% ipython --no-banner

In [1]: import numpy as np

In [2]: np.set_printoptions(precision=2, suppress=True, linewidth=140, sign=" ")

In [3]: mat = np.loadtxt("x.csv", delimiter=",")

In [4]: print(mat)
[[ 0.  0.  0.  0.  0.  0.  0.  0.  0.  1.]
 [ 0.  0.  0.  0.  0.  0.  0.  0.  1.  0.]
 [ 0.  0.  0.  0.  1.  0.  0.  0.  0.  0.]
 [ 0.  0.  0.  0.  0.  0.  1.  0.  0.  0.]
 [ 0.  0.  1.  0.  0.  0.  0.  0.  0.  0.]
 [ 0.  1.  0.  0.  0.  0.  0.  0.  0.  0.]
 [ 0.  0.  0.  0.  0.  0.  0.  1.  0.  0.]
 [ 0.  0.  0.  0.  0.  1.  0.  0.  0.  0.]
 [ 1.  0.  0.  0.  0.  0.  0.  0.  0.  0.]
 [ 0.  0.  0.  1.  0.  0.  0.  0.  0.  0.]]

In [5]: print(np.linalg.svd(mat, compute_uv=False))
[ 1.  1.  1.  1.  1.  1.  1.  1.  1.  1.]

In [6]: print(np.linalg.pinv(mat))
[[ 0.  0.  0.  0.  0.  0.  0.  0.  1.  0.]
 [ 0.  0.  0.  0.  0.  1.  0.  0.  0.  0.]
 [ 0.  0.  0.  0.  1.  0.  0.  0.  0.  0.]
 [ 0.  0.  0.  0.  0.  0.  0.  0.  0.  1.]
 [ 0.  0.  1.  0.  0.  0.  0.  0.  0.  0.]
 [ 0.  0.  0.  0.  0.  0.  0.  1.  0.  0.]
 [ 0.  0.  0.  1.  0.  0.  0.  0.  0.  0.]
 [ 0.  0.  0.  0.  0.  0.  1.  0.  0.  0.]
 [ 0.  1.  0.  0.  0.  0.  0.  0.  0.  0.]
 [ 1.  0.  0.  0.  0.  0.  0.  0.  0.  0.]]

In [7]: print(mat.T @ mat)
[[ 1.  0.  0.  0.  0.  0.  0.  0.  0.  0.]
 [ 0.  1.  0.  0.  0.  0.  0.  0.  0.  0.]
 [ 0.  0.  1.  0.  0.  0.  0.  0.  0.  0.]
 [ 0.  0.  0.  1.  0.  0.  0.  0.  0.  0.]
 [ 0.  0.  0.  0.  1.  0.  0.  0.  0.  0.]
 [ 0.  0.  0.  0.  0.  1.  0.  0.  0.  0.]
 [ 0.  0.  0.  0.  0.  0.  1.  0.  0.  0.]
 [ 0.  0.  0.  0.  0.  0.  0.  1.  0.  0.]
 [ 0.  0.  0.  0.  0.  0.  0.  0.  1.  0.]
 [ 0.  0.  0.  0.  0.  0.  0.  0.  0.  1.]]

In [8]: vec = np.array([1, 3, 3, 0, 3, 1, 1, 2, 3, 3])

In [9]: print([p for p in range(1, 25) if np.allclose(np.linalg.matrix_power(mat, p), np.eye(10))])
[8, 16, 24]

In [10]: print(10 - np.linalg.matrix_rank(mat - np.eye(10), tol=1e-8))
2

In [11]: print(mat.T @ (mat @ vec))
[ 1.  3.  3.  0.  3.  1.  1.  2.  3.  3.]

In [12]: print(np.abs(np.linalg.eigvals(mat)))
[ 1.  1.  1.  1.  1.  1.  1.  1.  1.  1.]

In [13]: O, evecs = np.linalg.qr(mat[:, :7])[0], np.linalg.qr(mat[:, 7:])[0]

In [14]: s = np.linalg.svd(O.T @ evecs, compute_uv=False)

In [15]: print(round(np.linalg.norm(O @ O.T - evecs @ evecs.T, 2), 2))
1.0

In [16]: u = np.array([3, 3, 3, 0, 1, 2, 0, 1, 3, 3, 3, 1, 3, 3])

In [17]: J = np.array([np.roll(u, i) for i in range(14)])

In [18]: print(J)
[[ 3  3  3  0  1  2  0  1  3  3  3  1  3  3]
 [ 3  3  3  3  0  1  2  0  1  3  3  3  1  3]
 [ 3  3  3  3  3  0  1  2  0  1  3  3  3  1]
 [ 1  3  3  3  3  3  0  1  2  0  1  3  3  3]
 [ 3  1  3  3  3  3  3  0  1  2  0  1  3  3]
 [ 3  3  1  3  3  3  3  3  0  1  2  0  1  3]
 [ 3  3  3  1  3  3  3  3  3  0  1  2  0  1]
 [ 1  3  3  3  1  3  3  3  3  3  0  1  2  0]
 [ 0  1  3  3  3  1  3  3  3  3  3  0  1  2]
 [ 2  0  1  3  3  3  1  3  3  3  3  3  0  1]
 [ 1  2  0  1  3  3  3  1  3  3  3  3  3  0]
 [ 0  1  2  0  1  3  3  3  1  3  3  3  3  3]
 [ 3  0  1  2  0  1  3  3  3  1  3  3  3  3]
 [ 3  3  0  1  2  0  1  3  3  3  1  3  3  3]]

In [19]: vec = np.array([1, -3, -3, -3, 0, -3, 1, -2, 2, 3, -3, 2, 0, 3])

In [20]: target = J @ vec

In [21]: print(target)
[ -6  -8 -24 -21  -5 -24 -20 -21 -15  -9  -4  -4   3  13]

In [22]: print(np.round(np.linalg.solve(J, target + J[:, 10]), 2) + 0)
[ 1. -3. -3. -3.  0. -3.  1. -2.  2.  3. -2.  2.  0.  3.]

In [23]: print(np.round(np.linalg.solve(J, J[:, 6]), 2) + 0)
[ 0.  0.  0.  0.  0.  0.  1.  0.  0.  0.  0.  0.  0.  0.]

In [24]: print(np.round(np.linalg.solve(J, 3 * target), 2) + 0)
[ 3. -9. -9. -9.  0. -9.  3. -6.  6.  9. -9.  6.  0.  9.]

In [25]: vec = np.array([0, 0, 0, 0, 1, 0, 1, 2, 2, 1, 2, 1, 1, 0])

In [26]: target = J @ vec

In [27]: beta, lr = np.zeros(14), 1 / np.linalg.norm(J, 2) ** 2

In [28]: for i in range(250):
    ...:     beta -= lr * J.T @ (J @ beta - target)
    ...:     if i % 50 == 0: print(i, round(np.linalg.norm(J @ beta - target), 2))
    ...: 
0 16.97
50 2.42
100 1.06
150 0.57
200 0.33

In [29]: print(np.round(np.linalg.cond(J), 2))
13.08

In [30]: rng = np.random.default_rng(6686)

In [31]: labels = rng.permutation(14)

In [32]: print(labels)
[  3  10  13   0   1  12  11   4   8   6   9   5   7   2]

In [33]: other = J[labels][:, labels]

In [34]: print(np.allclose(other, J))
False
